% ipython --no-banner

In [1]: import numpy as np

In [2]: np.set_printoptions(precision=3, suppress=True, linewidth=200)

In [3]: mat = np.load("run0.npy")

In [4]: mat
Out[4]: 
array([[-2, -1, -1, -2],
       [ 3, -3, -1,  2],
       [ 1, -1,  1, -3],
       [ 2,  1, -1,  0],
       [ 0,  3,  1,  3],
       [ 4, -7, -3,  2]])

In [5]: B = np.c_[mat[:, :3] @ np.array([[-5, 1, 1], [4, 0, -4], [5, -1, -1]]), np.array([1, 0, 0, 1, 0, 0])]

In [6]: B
Out[6]: 
array([[  1,  -1,   3,   1],
       [-32,   4,  16,   0],
       [ -4,   0,   4,   0],
       [-11,   3,  -1,   1],
       [ 17,  -1, -13,   0],
       [-63,   7,  35,   0]])

In [7]: np.linalg.matrix_rank(np.c_[mat, B])
Out[7]: np.int64(5)

In [8]: np.round(np.linalg.lstsq(mat, B[:, 0])[0], 3) + 0
Out[8]: array([-5.,  4.,  5.,  0.])

In [9]: print(np.linalg.matrix_rank(B))
3

In [10]: print(np.argsort(-np.linalg.norm(B, axis=0).round(6), kind="stable")[:3])
[0 2 1]

In [11]: K = np.loadtxt("w.csv", delimiter=",")

In [12]: print(K)
[[-2.4    0.8    0.5    1.3    2.594]
 [ 0.3   -0.6    0.9    0.1    0.209]
 [ 0.    -0.9    1.4   -0.2   -0.403]
 [-0.2   -0.2   -2.6    0.3    0.635]
 [ 0.    -1.4    1.    -1.3   -2.597]
 [-0.9    1.5    0.9    1.     2.005]
 [-0.1   -0.2    1.5    2.4    4.713]
 [ 0.5    0.3    0.9    1.2    2.423]
 [ 0.1   -0.3    0.    -1.5   -3.054]
 [ 1.7    0.8   -1.     0.1    0.17 ]
 [ 1.7   -0.8   -0.5   -1.2   -2.432]
 [ 0.4   -0.1    0.     0.4    0.847]
 [ 1.2   -0.4    0.1    0.2    0.414]
 [ 1.8   -1.8   -1.5    1.1    2.242]
 [-1.1   -0.9   -1.2   -0.9   -1.826]
 [ 2.4    0.6    0.     0.4    0.804]
 [ 1.5    0.9   -0.3   -0.1   -0.262]]

In [13]: vec = np.array([1, 2, -1, 1, 2])

In [14]: target = K @ vec

In [15]: np.linalg.solve(K.T @ K, K.T @ target)
Out[15]: array([ 1.,  2., -1.,  1.,  2.])

In [16]: try:
    ...:     np.linalg.solve(K, target)
    ...: except np.linalg.LinAlgError as e:
    ...:     print(repr(e))
    ...: 
LinAlgError('Last 2 dimensions of the array must be square')

In [17]: rng = np.random.default_rng(96)

In [18]: target = target + 0.05 * rng.normal(size=17)

In [19]: target
Out[19]: array([  5.143,  -1.21 ,  -4.247,   3.479, -10.315,   6.293,   9.783,   6.297,  -8.133,   4.699,  -5.429,   2.329,   1.326,   5.3  ,  -6.274,   5.664,   3.003])

In [20]: beta, *_ = np.linalg.lstsq(K, target)

In [21]: round(np.linalg.norm(target - K @ beta), 3)
Out[21]: np.float64(0.143)

In [22]: print(beta.round())
[ 1.  2. -1. -0.  3.]
